$ python3 -q
>>> import numpy as np
>>> np.set_printoptions(precision=3, suppress=True, linewidth=160, sign=" ")
>>> def rnd(a):
...     return np.round(a, 3) + 0
... 
>>> A = np.array([[1, 3, 3, 1, 1],
...     [1, 3, 3, 3, 3],
...     [0, 1, 0, 0, 0],
...     [3, 1, 0, 1, 2],
...     [0, 1, 0, 1, 0],
...     [0, 1, 0, 0, 0]])
>>> A
array([[ 1,  3,  3,  1,  1],
       [ 1,  3,  3,  3,  3],
       [ 0,  1,  0,  0,  0],
       [ 3,  1,  0,  1,  2],
       [ 0,  1,  0,  1,  0],
       [ 0,  1,  0,  0,  0]])
>>> # rows 2 and 5 are equal
>>> t3 = np.stack([A, 2 * A, A[::-1]])
>>> rnd(np.linalg.norm(t3, axis=(1, 2)))
array([  8.775,  17.55 ,   8.775])
>>> (t3 @ A.T).shape
(3, 6, 6)
>>> np.linalg.matrix_rank(t3.reshape(3, -1))
np.int64(2)
>>> np.einsum("bij,cij->bc", t3, t3)
array([[  77,  154,   20],
       [ 154,  308,   40],
       [  20,   40,   77]])
>>> np.linalg.matrix_rank(t3)
array([ 5,  5,  5])
>>> print(t3.shape)
(3, 6, 5)
>>> out = np.c_[A[:, :2] @ np.array([[3, -1], [-1, 2]]), np.array([2, 0, 3, 1, 3, 2])]
>>> out
array([[ 0,  5,  2],
       [ 0,  5,  0],
       [-1,  2,  3],
       [ 8, -1,  1],
       [-1,  2,  3],
       [-1,  2,  2]])
>>> rnd(np.linalg.norm(np.linalg.qr(A)[0].T @ out, axis=0) ** 2 / ((out ** 2).sum(axis=0) + 1e-12))
array([ 1.   ,  1.   ,  0.981])
>>> rnd(np.linalg.norm(out - A @ np.linalg.lstsq(A, out)[0], axis=0))
array([ 0.   ,  0.   ,  0.707])
>>> np.linalg.matrix_rank(np.c_[A, out])
np.int64(6)
>>> np.linalg.matrix_rank(out)
np.int64(3)
>>> x0 = np.array([2, 0, 0, 0, 2])
>>> y = A @ x0
>>> rnd(np.linalg.lstsq(A, y)[0])
array([ 2.,  0.,  0.,  0.,  2.])
>>> rng = np.random.default_rng(780010)
>>> y = y + 0.1 * rng.normal(size=6)
>>> rnd(y)
array([ 4.021,  7.904, -0.011,  9.836,  0.127, -0.116])
>>> c, *_ = np.linalg.lstsq(A, y)
>>> rnd(A.T @ (y - A @ c))
array([ 0.,  0.,  0.,  0.,  0.])
>>> rnd(c)
array([ 2.069, -0.063,  0.067,  0.19 ,  1.751])
>>> U, sig, vt = np.linalg.svd(A, full_matrices=False)
>>> rnd(np.sqrt((sig ** 2).sum())), rnd(np.linalg.norm(A))
(np.float64(8.775), np.float64(8.775))
>>> print(U.shape, sig.shape, vt.shape)
(6, 5) (5,) (5, 5)
>>> rnd(U.T @ A @ vt.T)
array([[ 7.955,  0.   ,  0.   ,  0.   ,  0.   ],
       [ 0.   ,  3.005,  0.   ,  0.   ,  0.   ],
       [ 0.   ,  0.   ,  1.669,  0.   ,  0.   ],
       [ 0.   ,  0.   ,  0.   ,  1.285,  0.   ],
       [ 0.   ,  0.   ,  0.   ,  0.   ,  0.496]])
>>> F = np.loadtxt("a.csv", delimiter=",")
>>> F
array([[ 5.1,  5. , -2. ],
       [ 3. ,  4.1,  0. ],
       [ 5. ,  5. , -1.9]])
>>> ev, evecs = np.linalg.eig(F)
>>> rnd(np.prod(ev))
np.float64(-0.229)
>>> rnd(np.sort(np.linalg.eigvals(F @ F)))
array([  0.01 ,   0.093,  56.327])
>>> rnd(ev)
array([ 7.505,  0.1  , -0.305])
>>> rnd(np.sort(np.linalg.eigvals(F.T)))
array([-0.305,  0.1  ,  7.505])
>>> rnd(F @ evecs[:, 0] - ev[0] * evecs[:, 0])
array([ 0.,  0.,  0.])
>>> rnd(np.sort(np.linalg.eigvals(np.linalg.inv(F))))
array([-3.277,  0.133, 10.   ])
>>> U, sig, vt = np.linalg.svd(F)
>>> np.argmax(sig[:-1] / (sig[1:] + 1e-6)) + 1
np.int64(2)
>>> rnd(sig)
array([ 11.509,   1.407,   0.014])
>>> out = U[:, :2] @ np.diag(sig[:2]) @ vt[:2]
>>> rnd(out)
array([[ 5.093,  5.005, -2.005],
       [ 3.   ,  4.1  ,  0.   ],
       [ 5.007,  4.995, -1.895]])
>>> rnd(np.linalg.norm(F - out) / np.linalg.norm(F))
np.float64(0.001)
>>> np.linalg.matrix_rank(out)
np.int64(2)
>>> out = np.linalg.inv(F)
>>> rnd(np.linalg.inv(out))
array([[ 5.1,  5. , -2. ],
       [ 3. ,  4.1,  0. ],
       [ 5. ,  5. , -1.9]])
>>> rnd(out)
array([[ 34.017,   2.183, -35.808],
       [-24.891,  -1.354,  26.201],
       [ 24.017,   2.183, -25.808]])
>>> rnd(np.linalg.cond(F))
np.float64(813.721)
>>> rnd(np.linalg.det(F) * np.linalg.det(out))
np.float64(1.0)
>>> u, g = F[1], F[0]
>>> u @ u
np.float64(25.81)
>>> print(u @ g)
35.8
>>> pr = (u @ g) / (u @ u) * u
>>> rnd((g - pr) @ u)
np.float64(0.0)
>>> rnd(np.linalg.norm(u + g) ** 2 + np.linalg.norm(u - g) ** 2)
np.float64(161.64)
>>> lab = rng.permutation(3)
>>> out = F[:, lab] * rng.choice([-1, 1], 3)
>>> out
array([[ 5.1, -2. ,  5. ],
       [ 3. ,  0. ,  4.1],
       [ 5. , -1.9,  5. ]])
>>> U, _, vt = np.linalg.svd(F.T @ out)
>>> lab
array([ 0,  2,  1])
>>> rnd(U @ vt)
array([[ 1.,  0.,  0.],
       [ 0.,  0.,  1.],
       [ 0.,  1.,  0.]])
>>> W0 = np.load("block0.npy")
>>> W0
array([[ 1.   ,  0.7  ,  0.49 ,  0.343,  0.24 ,  0.168,  0.118],
       [ 0.7  ,  1.   ,  0.7  ,  0.49 ,  0.343,  0.24 ,  0.168],
       [ 0.49 ,  0.7  ,  1.   ,  0.7  ,  0.49 ,  0.343,  0.24 ],
       [ 0.343,  0.49 ,  0.7  ,  1.   ,  0.7  ,  0.49 ,  0.343],
       [ 0.24 ,  0.343,  0.49 ,  0.7  ,  1.   ,  0.7  ,  0.49 ],
       [ 0.168,  0.24 ,  0.343,  0.49 ,  0.7  ,  1.   ,  0.7  ],
       [ 0.118,  0.168,  0.24 ,  0.343,  0.49 ,  0.7  ,  1.   ]])
>>> # equal to its transpose
>>> th = np.radians(180)
>>> Rm = np.eye(7)
>>> Rm[4, 4] = Rm[0, 0] = np.cos(th)
>>> Rm[4, 0], Rm[0, 4] = -np.sin(th), np.sin(th)
>>> print(rnd(Rm))
[[-1.  0.  0.  0.  0.  0.  0.]
 [ 0.  1.  0.  0.  0.  0.  0.]
 [ 0.  0.  1.  0.  0.  0.  0.]
 [ 0.  0.  0.  1.  0.  0.  0.]
 [ 0.  0.  0.  0. -1.  0.  0.]
 [ 0.  0.  0.  0.  0.  1.  0.]
 [ 0.  0.  0.  0.  0.  0.  1.]]
>>> out = W0 @ Rm.T
>>> rnd(np.linalg.svd(W0, compute_uv=False)), rnd(np.linalg.svd(out, compute_uv=False))
(array([ 3.679,  1.534,  0.709,  0.405,  0.275,  0.214,  0.185]), array([ 3.679,  1.534,  0.709,  0.405,  0.275,  0.214,  0.185]))
>>> np.allclose(np.linalg.norm(W0, axis=1), np.linalg.norm(out, axis=1))
True
>>> print(np.abs(out - W0).max(axis=0))
[ 2.  0.  0.  0.  2.  0.  0.]
